In [1]: import numpy as np

In [2]: np.set_printoptions(suppress=True, linewidth=120)

In [3]: def rnd(a):
   ...:     return np.round(a, 3) + 0
   ...: 

In [4]: X = np.load("a.npy")

In [5]: print(rnd(X))
[[ 0.982 -0.128 -0.055 -0.128 -0.018]
 [-0.128  0.101 -0.385 -0.899 -0.128]
 [-0.055 -0.385  0.835 -0.385 -0.055]
 [-0.128 -0.899 -0.385  0.101 -0.128]
 [-0.018 -0.128 -0.055 -0.128  0.982]]

In [6]: left, s, VT = np.linalg.svd(X, full_matrices=False)

In [7]: print(np.allclose(left * s @ VT, X))
True

In [8]: print(rnd(left.T @ left))
[[1. 0. 0. 0. 0.]
 [0. 1. 0. 0. 0.]
 [0. 0. 1. 0. 0.]
 [0. 0. 0. 1. 0.]
 [0. 0. 0. 0. 1.]]

In [9]: print(rnd(np.sqrt((s ** 2).sum())), rnd(np.linalg.norm(X)))
2.236 2.236

In [10]: print(rnd(s))
[1. 1. 1. 1. 1.]

In [11]: print((s > 1e-8).sum())
5

In [12]: print(rnd(np.cumsum(s ** 2) / np.sum(s ** 2)))
[0.2 0.4 0.6 0.8 1. ]

In [13]: r0, r1 = X[3], X[2]

In [14]: print(r0 @ r1)
0.0

In [15]: pr = (r0 @ r1) / (r0 @ r0) * r0

In [16]: print(pr)
[-0. -0. -0.  0. -0.]

In [17]: print((r1 - pr) @ r0)
0.0

In [18]: print(rnd(np.linalg.norm(r0 + r1) ** 2 + np.linalg.norm(r0 - r1) ** 2))
4.0

In [19]: print(rnd(r1 - pr))
[-0.055 -0.385  0.835 -0.385 -0.055]

In [20]: ev, evecs = np.linalg.eigh(X)

In [21]: x = np.array([-4, -3, 2, 3, -1])

In [22]: print(rnd(x @ X @ x / (x @ x)), rnd(ev[0]), ev[-1])
1.0 -1.0 1.0

In [23]: print(rnd(x @ X @ x))
38.982

In [24]: print(rnd(np.abs(X).sum(axis=1).max()), np.abs(ev).max())
1.716 1.0

In [25]: print(rnd(evecs * np.maximum(ev, 0) @ evecs.T))
[[ 0.991 -0.064 -0.028 -0.064 -0.009]
 [-0.064  0.55  -0.193 -0.45  -0.064]
 [-0.028 -0.193  0.917 -0.193 -0.028]
 [-0.064 -0.45  -0.193  0.55  -0.064]
 [-0.009 -0.064 -0.028 -0.064  0.991]]

In [26]: print(rnd(evecs * np.abs(ev) @ evecs.T))
[[1. 0. 0. 0. 0.]
 [0. 1. 0. 0. 0.]
 [0. 0. 1. 0. 0.]
 [0. 0. 0. 1. 0.]
 [0. 0. 0. 0. 1.]]
